% ipython --no-banner

In [1]: import numpy as np

In [2]: from numpy import linalg as LA

In [3]: np.set_printoptions(precision=2, suppress=True, linewidth=140)

In [4]: rnd = lambda a: np.round(a, 2) + 0

In [5]: K = np.load("run14.npy")

In [6]: K
Out[6]: 
array([[21,  5,  5],
       [-7,  3,  7],
       [-2, -6,  7]])

In [7]: O = K.astype(float).copy()

In [8]: for j in range(3):
   ...:     O[:, j] -= O[:, :j] @ (O[:, :j].T @ O[:, j])
   ...:     O[:, j] /= LA.norm(O[:, j])
   ...: 

In [9]: rnd(O.T @ O)
Out[9]: 
array([[1., 0., 0.],
       [0., 1., 0.],
       [0., 0., 1.]])

In [10]: rnd(O.T @ K)
Out[10]: 
array([[22.23,  4.32,  1.89],
       [ 0.  ,  7.17, -0.58],
       [ 0.  ,  0.  , 10.91]])

In [11]: O, V = LA.qr(K[:, :2])[0], LA.qr(K[:, 2:])[0]

In [12]: sigma = LA.svd(O.T @ V, compute_uv=False)

In [13]: rnd(sigma)
Out[13]: array([0.18])

In [14]: t3 = np.stack([K, 4 * K, K[::-1]])

In [15]: t3.sum(axis=0)
Out[15]: 
array([[103,  19,  32],
       [-42,  18,  42],
       [ 11, -25,  40]])

In [16]: print((t3 @ K.T).shape)
(3, 3, 3)

In [17]: print(np.einsum("bij,cij->bc", t3, t3))
[[  687  2748    33]
 [ 2748 10992   132]
 [   33   132   687]]

In [18]: LA.matrix_rank(t3)
Out[18]: array([3, 3, 3])

In [19]: rnd(LA.det(t3))
Out[19]: array([  1738., 111232.,  -1738.])

In [20]: rng = np.random.default_rng(23419)

In [21]: A2 = K + rng.integers(-2, 3, (3, 1)) @ rng.integers(-2, 3, (1, 3))

In [22]: A2
Out[22]: 
array([[20,  3,  5],
       [-9, -1,  7],
       [-2, -6,  7]])

In [23]: print(rnd(LA.svd(A2 - K, compute_uv=False)))
[5. 0. 0.]

In [24]: LA.matrix_rank(A2 - K, tol=1e-8)
Out[24]: np.int64(1)

In [25]: np.abs(A2 - K).sum(axis=1)
Out[25]: array([3, 6, 0])

In [26]: w1 = np.array([[4, 2], [0, 0], [5, 0]])

In [27]: beta = np.array([-1, 1])

In [28]: hid = np.maximum(A2 @ w1 + beta, 0)

In [29]: rnd((hid > 0).mean(axis=0))
Out[29]: array([0.67, 0.33])

In [30]: hid
Out[30]: 
array([[104,  41],
       [  0,   0],
       [ 26,   0]])

In [31]: (hid > 0).astype(int)
Out[31]: 
array([[1, 1],
       [0, 0],
       [1, 0]])

In [32]: W2 = np.array([[2, 2, 2], [-2, -2, -3]])

In [33]: print(w1 @ W2)
[[ 4  4  2]
 [ 0  0  0]
 [10 10 10]]

In [34]: (hid @ W2).round(6).argmax(axis=1)
Out[34]: array([0, 0, 0])

In [35]: arr = np.load("layer16.npy")

In [36]: print(arr)
[[-2.  0. -3.]
 [ 0. -2.  0.]
 [-3.  0. -2.]]

In [37]: (LA.matrix_power((arr != 0) + (arr.T != 0) + np.eye(3), 3) > 0).astype(int)
Out[37]: 
array([[1, 0, 1],
       [0, 1, 0],
       [1, 0, 1]])

In [38]: arr @ arr
Out[38]: 
array([[13.,  0., 12.],
       [ 0.,  4.,  0.],
       [12.,  0., 13.]])

In [39]: print(rnd(np.sort(LA.eigvals(arr).real)))
[-5. -2.  1.]

In [40]: print((arr != 0).astype(int))
[[1 0 1]
 [0 1 0]
 [1 0 1]]

In [41]: t3 = np.stack([arr, 4 * arr, arr[::-1]])

In [42]: np.einsum("bij,cij->bc", t3, t3)
Out[42]: 
array([[ 30., 120.,  28.],
       [120., 480., 112.],
       [ 28., 112.,  30.]])

In [43]: (t3 @ arr.T).shape
Out[43]: (3, 3, 3)

In [44]: rnd(LA.norm(t3, axis=(1, 2)))
Out[44]: array([ 5.48, 21.91,  5.48])

In [45]: LA.matrix_rank(t3.reshape(3, -1))
Out[45]: np.int64(2)

In [46]: vals, V = LA.eigh(arr)

In [47]: vec = np.array([2, 0, -1])

In [48]: (np.sign(V[:, -1].round(6)) == np.sign(V[0, -1].round(6))).astype(int)
Out[48]: array([1, 0, 0])

In [49]: rnd(V * np.maximum(vals, 0) @ V.T)
Out[49]: 
array([[ 0.5,  0. , -0.5],
       [ 0. ,  0. ,  0. ],
       [-0.5,  0. ,  0.5]])

In [50]: u = np.array([-1, -6, 0])

In [51]: g = np.array([3, 3, -1, 1])

In [52]: J = u[:, None] + g[None, :]

In [53]: print(J)
[[ 2  2 -2  0]
 [-3 -3 -7 -5]
 [ 3  3 -1  1]]

In [54]: np.unique(J.round(6), axis=0).shape
Out[54]: (3, 4)

In [55]: rnd(J @ LA.pinv(J) @ J)
Out[55]: 
array([[ 2.,  2., -2.,  0.],
       [-3., -3., -7., -5.],
       [ 3.,  3., -1.,  1.]])

In [56]: rnd(np.trace(LA.pinv(J) @ J))
Out[56]: np.float64(2.0)

In [57]: u, g = J[1], J[2]

In [58]: print(u @ u)
92

In [59]: u @ g
Out[59]: np.int64(-16)

In [60]: pr = (u @ g) / (u @ u) * u

In [61]: (g - pr) @ u
Out[61]: np.float64(0.0)

In [62]: left, sigma, VT = LA.svd(J)

In [63]: V = VT[:(sigma > 1e-8).sum()]

In [64]: vec = J[1] + 5 * J[0] + rng.integers(2) * np.eye(4)[3]

In [65]: vec
Out[65]: array([  7.,   7., -17.,  -5.])

In [66]: LA.matrix_rank(np.vstack([J, vec]))
Out[66]: np.int64(2)

In [67]: rnd(LA.norm(vec - V.T @ V @ vec))
Out[67]: np.float64(0.0)

In [68]: left, sigma, VT = LA.svd(J)

In [69]: np.argmax(sigma[:-1] / (sigma[1:] + 1e-6)) + 1
Out[69]: np.int64(2)

In [70]: rnd(sigma)
Out[70]: array([9.77, 5.35, 0.  ])

In [71]: A2 = left[:, :2] @ np.diag(sigma[:2]) @ VT[:2]

In [72]: LA.matrix_rank(A2)
Out[72]: np.int64(2)

In [73]: rnd(LA.norm(J - A2, 2)), rnd(sigma[2])
Out[73]: (np.float64(0.0), np.float64(0.0))

In [74]: rnd(A2)
Out[74]: 
array([[ 2.,  2., -2.,  0.],
       [-3., -3., -7., -5.],
       [ 3.,  3., -1.,  1.]])

In [75]: M = np.triu(rng.random((4, 4)) < 0.6, 1).astype(int)

In [76]: M = M + M.T

In [77]: M
Out[77]: 
array([[0, 1, 0, 1],
       [1, 0, 1, 1],
       [0, 1, 0, 1],
       [1, 1, 1, 0]])

In [78]: vec = np.array([-1, -2, -1, -1])

In [79]: h = np.maximum(M @ vec, 0)

In [80]: print(M.T @ h)
[0 0 0 0]

In [81]: np.maximum(M @ vec, 0) - np.maximum(-M @ vec, 0)
Out[81]: array([-3, -3, -3, -4])

In [82]: rnd(np.tanh(M @ vec))
Out[82]: array([-1., -1., -1., -1.])

In [83]: np.flatnonzero(h > 1e-9)
Out[83]: array([], dtype=int64)

In [84]: A2 = np.array([[0, 0, 2], [1, -2, 1]])

In [85]: W2 = np.kron(A2, M)

In [86]: LA.matrix_rank(W2)
Out[86]: np.int64(6)

In [87]: print(W2.shape)
(8, 12)

In [88]: rnd(LA.norm(W2, 2)), rnd(LA.norm(A2, 2) * LA.norm(M, 2))
Out[88]: (np.float64(6.89), np.float64(6.89))

In [89]: data = np.load("dump.npy")

In [90]: data
Out[90]: 
array([[0.43, 0.14, 0.43],
       [0.17, 0.33, 0.5 ],
       [0.21, 0.36, 0.43]])

In [91]: cov = data.T @ data

In [92]: rnd(np.diag(cov))
Out[92]: array([0.26, 0.26, 0.62])

In [93]: rnd(LA.svd(data, compute_uv=False) ** 2)
Out[93]: array([1.07, 0.07, 0.  ])

In [94]: rnd(LA.eigvalsh(cov)[::-1])
Out[94]: array([1.07, 0.07, 0.  ])

In [95]: u = np.array([2, 0, 0])

In [96]: A2 = data + np.outer(u, np.eye(3)[0])

In [97]: print(A2)
[[2.43 0.14 0.43]
 [0.17 0.33 0.5 ]
 [0.21 0.36 0.43]]

In [98]: print(LA.matrix_rank(LA.inv(A2) - LA.inv(data), tol=1e-8))
1

In [99]: X = np.array([[2, 0, 0], [0, 2, 0], [0, 0, 0]])

In [100]: left, sigma, VT = LA.svd(X)

In [101]: sigma
Out[101]: array([2., 2., 0.])

In [102]: np.argmax(sigma[:-1] / (sigma[1:] + 1e-6)) + 1
Out[102]: np.int64(2)

In [103]: A2 = left[:, :2] @ np.diag(sigma[:2]) @ VT[:2]

In [104]: A2
Out[104]: 
array([[2., 0., 0.],
       [0., 2., 0.],
       [0., 0., 0.]])

In [105]: print(rnd(LA.norm(X - A2, 2)), sigma[2])
0.0 0.0

In [106]: np.abs(X - A2).max()
Out[106]: np.float64(0.0)

In [107]: vals, V = LA.eigh(X)

In [108]: rnd(LA.svd(X, compute_uv=False))
Out[108]: array([2., 2., 0.])

In [109]: rnd(LA.eigvalsh(X @ X))
Out[109]: array([0., 4., 4.])

In [110]: vals.sum(), np.trace(X)
Out[110]: (np.float64(4.0), np.int64(4))

In [111]: (vals > 1e-8).sum(), (vals < -1e-8).sum()
Out[111]: (np.int64(2), np.int64(0))

In [112]: V @ np.diag(vals) @ V.T
Out[112]: 
array([[2., 0., 0.],
       [0., 2., 0.],
       [0., 0., 0.]])

In [113]: left, sigma, VT = LA.svd(M)

In [114]: rnd(sigma)
Out[114]: array([2.56, 1.56, 1.  , 0.  ])

In [115]: A2 = left[:, :3] @ np.diag(sigma[:3]) @ VT[:3]

In [116]: rnd(LA.norm(M - A2, 2)), rnd(sigma[3])
Out[116]: (np.float64(0.0), np.float64(0.0))

In [117]: LA.matrix_rank(A2)
Out[117]: np.int64(3)

In [118]: rnd(LA.norm(M - A2) / LA.norm(M))
Out[118]: np.float64(0.0)

In [119]: left, sigma, VT = LA.svd(X)

In [120]: V = VT[:(sigma > 1e-8).sum()]

In [121]: vec = X[2] + 5 * X[1] + rng.integers(2) * np.eye(3)[0]

In [122]: vec
Out[122]: array([ 0., 10.,  0.])

In [123]: np.diag(V.T @ V)
Out[123]: array([1., 1., 0.])

In [124]: rnd(LA.norm(vec - V.T @ V @ vec))
Out[124]: np.float64(0.0)

In [125]: print(np.allclose(V.T @ V @ vec, vec))
True

In [126]: LA.matrix_rank(np.vstack([X, vec]))
Out[126]: np.int64(2)

In [127]: A2 = np.array([[3, 3, 3], [2, 0, 3], [1, 1, 1]])

In [128]: A = A2 - A2.T

In [129]: print(A)
[[ 0  1  2]
 [-1  0  2]
 [-2 -2  0]]

In [130]: A2 = A / np.sqrt((A ** 2).mean(axis=1, keepdims=True))

In [131]: rnd(A - A.mean(axis=1, keepdims=True))
Out[131]: 
array([[-1.  ,  0.  ,  1.  ],
       [-1.33, -0.33,  1.67],
       [-0.67, -0.67,  1.33]])

In [132]: A @ A
Out[132]: 
array([[-5, -4,  2],
       [-4, -5, -2],
       [ 2, -2, -8]])

In [133]: np.trace(A)
Out[133]: np.int64(0)

In [134]: np.allclose(A, A.T)
Out[134]: False

In [135]: (A + A.T) / 2
Out[135]: 
array([[0., 0., 0.],
       [0., 0., 0.],
       [0., 0., 0.]])

In [136]: A2 = np.array([[-0.4, -0.2], [0.8, 0.6], [-0.6, -0.4], [0.2, 0.8]])

In [137]: W2 = np.array([[-0.7, -0.1, -0.6], [-0.5, -0.3, 0.9]])

In [138]: feats = A2 @ W2

In [139]: rnd(feats)
Out[139]: 
array([[ 0.38,  0.1 ,  0.06],
       [-0.86, -0.26,  0.06],
       [ 0.62,  0.18,  0.  ],
       [-0.54, -0.26,  0.6 ]])

In [140]: def softmax(z):
     ...:     e = np.exp(z - z.max(axis=-1, keepdims=True))
     ...:     return e / e.sum(axis=-1, keepdims=True)
     ...: 

In [141]: rnd(softmax(A[0] + 3))
Out[141]: array([0.09, 0.24, 0.67])

In [142]: rnd(softmax(A).sum(axis=1))
Out[142]: array([1., 1., 1.])

In [143]: scores = A @ A.T / np.sqrt(3)

In [144]: print(rnd(softmax(scores + np.triu(np.full(scores.shape, -np.inf), 1))))
[[1.   0.   0.  ]
 [0.36 0.64 0.  ]
 [0.   0.03 0.97]]
